>>> import numpy as np
>>> import numpy.linalg as la
>>> np.set_printoptions(suppress=True, linewidth=140)
>>> m1 = np.load("mat.npy")
>>> m1
array([[-1.,  0.,  0.,  0.],
       [ 0.,  3., -2., -2.],
       [ 0., -2.,  4., -5.],
       [ 0., -5., -3.,  4.]])
>>> w, V = la.eig(m1)
>>> np.round(np.sort(la.eigvals(m1.T)), 3)
array([-2.537, -1.   ,  6.08 ,  7.456])
>>> np.round(m1 @ V[:, 0] - w[0] * V[:, 0], 3) + 0
array([0., 0., 0., 0.])
>>> other = np.array([[2, 0, 0], [0, 0, 0]])
>>> Z = np.kron(other, m1)
>>> la.matrix_rank(Z)
np.int64(4)
>>> Z.shape
(8, 12)
>>> other = m1 / np.sqrt((m1 ** 2).mean(axis=1, keepdims=True))
>>> print(m1 - m1.mean(axis=1, keepdims=True))
[[-0.75  0.25  0.25  0.25]
 [ 0.25  3.25 -1.75 -1.75]
 [ 0.75 -1.25  4.75 -4.25]
 [ 1.   -4.   -2.    5.  ]]
>>> print(la.matrix_rank(other) == la.matrix_rank(m1))
True
>>> print(la.matrix_rank(m1 - m1.mean(axis=1, keepdims=True)))
3
>>> np.round(la.norm(other, axis=1), 3)
array([2., 2., 2., 2.])
>>> r0, g = m1[3], m1[0]
>>> r0 @ g
np.float64(0.0)
>>> p = (r0 @ g) / (r0 @ r0) * r0
>>> (g - p) @ r0
np.float64(0.0)
>>> g - p
array([-1.,  0.,  0.,  0.])
>>> la.matrix_rank(np.outer(r0, g))
np.int64(1)
>>> x = np.array([0, 2, 1, 2])
>>> y = m1 @ x
>>> y
array([  0.,   0., -10.,  -5.])
>>> print(np.round(la.solve(m1, m1[:, 1]), 3) + 0)
[0. 1. 0. 0.]
>>> np.round(la.solve(m1, y + m1[:, 2]), 3)
array([-0.,  2.,  2.,  2.])
>>> F = np.load("test15.npy")
>>> F
array([[ 0,  1, -2,  2, -1],
       [ 0,  0,  0,  1,  0],
       [ 0,  0,  0,  1,  1],
       [ 0,  0,  0,  0,  1],
       [ 0,  0,  0,  0,  0]])
>>> la.matrix_rank(F - F[0, 0] * np.eye(5))
np.int64(3)
>>> np.round(np.sort(la.eigvals(F)), 3)
array([0., 0., 0., 0., 0.])
>>> [int(la.matrix_rank(la.matrix_power(F, p))) for p in range(1, 6)]
[3, 2, 1, 0, 0]
>>> F @ F
array([[ 0,  0,  0, -1,  0],
       [ 0,  0,  0,  0,  1],
       [ 0,  0,  0,  0,  1],
       [ 0,  0,  0,  0,  0],
       [ 0,  0,  0,  0,  0]])
>>> other = la.inv(m1)
>>> np.round(la.inv(other), 3)
array([[-1., -0., -0., -0.],
       [-0.,  3., -2., -2.],
       [-0., -2.,  4., -5.],
       [-0., -5., -3.,  4.]])
>>> round(float(la.cond(m1)), 3)
8.464
>>> other.round(3)
array([[-1.   , -0.   , -0.   , -0.   ],
       [-0.   , -0.009, -0.122, -0.157],
       [ 0.   , -0.287, -0.017, -0.165],
       [-0.   , -0.226, -0.165, -0.07 ]])
>>> np.round(la.slogdet(m1)[0], 3)
np.float64(1.0)
>>> np.round(m1 @ other, 3) + 0
array([[1., 0., 0., 0.],
       [0., 1., 0., 0.],
       [0., 0., 1., 0.],
       [0., 0., 0., 1.]])
>>> x = np.array([1, -4, -9, 5])
>>> y = other @ x
>>> y.round(3)
array([-1.   ,  0.348,  0.478,  2.043])
>>> np.round(la.solve(other, other[:, 3]), 3) + 0
array([0., 0., 0., 1.])
>>> print(np.round(la.solve(other, y + other[:, 0]), 3))
[ 2. -4. -9.  5.]
>>> np.round(la.solve(other, 3 * y), 3)
array([  3., -12., -27.,  15.])
>>> np.round(la.solve(other.T, other[0]), 3)
array([ 1., -0., -0., -0.])
>>> [round(float(x), 3) for x in la.svd(F, compute_uv=False)[:3]]
[3.265, 1.686, 0.703]
>>> round(la.norm(F, 2) / la.norm(F), 3)
np.float64(0.873)
>>> la.cond(F) > 100
np.True_
>>> np.argsort(-la.norm(F, axis=0).round(6), kind="stable")[:3]
array([3, 2, 4])
